In [1]: import numpy as np

In [2]: from numpy import linalg as LA

In [3]: np.set_printoptions(suppress=True, linewidth=120)

In [4]: arr = np.load("out10.npy")

In [5]: print(arr)
[[ 90  40  61]
 [ 40  65  57]
 [ 61  57 130]]

In [6]: vals, vecs = LA.eigh(arr)

In [7]: print(np.round(vecs.T @ arr @ vecs, 1) + 0)
[[ 31.1   0.    0. ]
 [  0.   45.9   0. ]
 [  0.    0.  208.1]]

In [8]: print(vals.round(1))
[ 31.1  45.9 208.1]

In [9]: rng = np.random.default_rng(8747)

In [10]: lab = rng.permutation(3)

In [11]: print(lab)
[2 1 0]

In [12]: A2 = arr[lab][:, lab]

In [13]: print(np.round(LA.det(A2), 1), round(float(LA.det(arr[lab])), 1))
296385.0 -296385.0

In [14]: print(np.trace(A2))
285

In [15]: print(np.allclose(A2, arr))
False

In [16]: u = np.array([2, -2, 2])

In [17]: A2 = arr + np.outer(u, np.eye(3)[1])

In [18]: print(round(LA.det(A2) / LA.det(arr), 1), round(1 + LA.solve(arr, u)[1], 1))
0.9 0.9

In [19]: print(LA.matrix_rank(A2 - arr))
1

In [20]: theta = np.radians(120)

In [21]: Rm = np.eye(3)

In [22]: Rm[1, 1] = Rm[2, 2] = np.cos(theta)

In [23]: Rm[1, 2], Rm[2, 1] = -np.sin(theta), np.sin(theta)

In [24]: print(Rm.round(1))
[[ 1.   0.   0. ]
 [ 0.  -0.5 -0.9]
 [ 0.   0.9 -0.5]]

In [25]: A2 = arr @ Rm.T

In [26]: print(np.allclose(LA.norm(arr, axis=1), LA.norm(A2, axis=1)))
True

In [27]: mat = np.load("arr.npy")

In [28]: print(mat)
[[ -1.3 -10.   -4.4]
 [ 11.4  27.3   8.5]
 [ -6.8   1.7  34.9]
 [ 14.3 -29.6   9.5]
 [  7.1  13.8 -26.8]
 [  9.2   2.7  13.8]
 [-21.2 -28.7 -13.9]
 [ -8.2 -10.2  31.3]
 [ -6.8 -26.2 -21.7]
 [-11.9 -12.6  25.1]
 [ 25.4  23.8  21.5]]

In [29]: U, s, vt = LA.svd(arr, full_matrices=False)

In [30]: print(round(np.sqrt((s ** 2).sum()), 1), round(float(LA.norm(arr)), 1))
215.3 215.3

In [31]: print(np.abs(U[:, 0]).round(6).argmax())
2

In [32]: print(np.round(s / s[0], 1))
[1.  0.2 0.1]

In [33]: print(np.round(np.cumsum(s ** 2) / np.sum(s ** 2), 1))
[0.9 1.  1. ]

In [34]: print(np.round(U.T @ arr @ vt.T, 1) + 0)
[[208.1   0.    0. ]
 [  0.   45.9   0. ]
 [  0.    0.   31.1]]

In [35]: U, s, vt = LA.svd(mat, full_matrices=False)

In [36]: print(np.round(np.cumsum(s ** 2) / np.sum(s ** 2), 1))
[0.5 0.9 1. ]

In [37]: print(np.round(np.abs(vt[0]), 1))
[0.3 0.6 0.7]

In [38]: print(np.round(U.T @ U, 1) + 0)
[[1. 0. 0.]
 [0. 1. 0.]
 [0. 0. 1.]]

In [39]: A2 = np.c_[mat[:, :2] @ np.array([[1, 1], [3, 1]]), np.array([-2, -4, 2, 4, -3, 3, -3, 5, -3, -2, 2])]

In [40]: print(A2.round(1))
[[ -31.3  -11.3   -2. ]
 [  93.3   38.7   -4. ]
 [  -1.7   -5.1    2. ]
 [ -74.5  -15.3    4. ]
 [  48.5   20.9   -3. ]
 [  17.3   11.9    3. ]
 [-107.3  -49.9   -3. ]
 [ -38.8  -18.4    5. ]
 [ -85.4  -33.    -3. ]
 [ -49.7  -24.5   -2. ]
 [  96.8   49.2    2. ]]

In [41]: print(np.round(LA.lstsq(mat, A2[:, 0])[0], 1) + 0)
[1. 3. 0.]

In [42]: print(LA.matrix_rank(np.c_[mat, A2]))
4

In [43]: print(LA.matrix_rank(A2))
3

In [44]: C2 = np.cov(A2, rowvar=False)

In [45]: print(np.argsort(-A2.std(axis=0).round(6), kind="stable"))
[0 1 2]

In [46]: print(np.argwhere(np.triu(np.abs(np.corrcoef(A2.T)) > 0.8, 1)))
[[0 1]]

In [47]: print(C2.round(1))
[[4843.8 2075.5   -4.1]
 [2075.5  927.9    7. ]
 [  -4.1    7.    10.9]]

In [48]: data = np.load("block11.npy")

In [49]: print(data)
[[-3.4  2.2 -8.9]
 [ 0.3 -0.1  2. ]
 [-0.3  2.  -3.3]
 [-0.9  0.7 -9.5]
 [-0.6  0.  -0.9]
 [-0.6 -0.9  6.6]
 [ 3.   1.5 -1.1]
 [ 1.4 -1.1 -7.6]
 [ 6.1  0.5  0.3]
 [-5.2 -0.6 -2.4]
 [ 1.8 -0.9  0.2]
 [-1.4  1.3  0.5]
 [ 0.8  0.9 -3.3]
 [ 2.2  0.  -4.8]
 [ 1.7  1.  -4.5]
 [-3.2 -2.1 -0.8]
 [ 1.5  1.6  4.3]]

In [50]: vals, vecs = LA.eigh(arr)

In [51]: vec = np.array([1, 1, 3])

In [52]: print(vec @ arr @ vec)
2113

In [53]: print(np.abs(arr).sum(axis=1).max(), np.round(np.abs(vals).max(), 1))
248 208.1

In [54]: print((np.sign(vecs[:, -1].round(6)) == np.sign(vecs[0, -1].round(6))).astype(int))
[1 1 1]

In [55]: print(np.round(vecs * np.abs(vals) @ vecs.T, 1))
[[ 90.  40.  61.]
 [ 40.  65.  57.]
 [ 61.  57. 130.]]
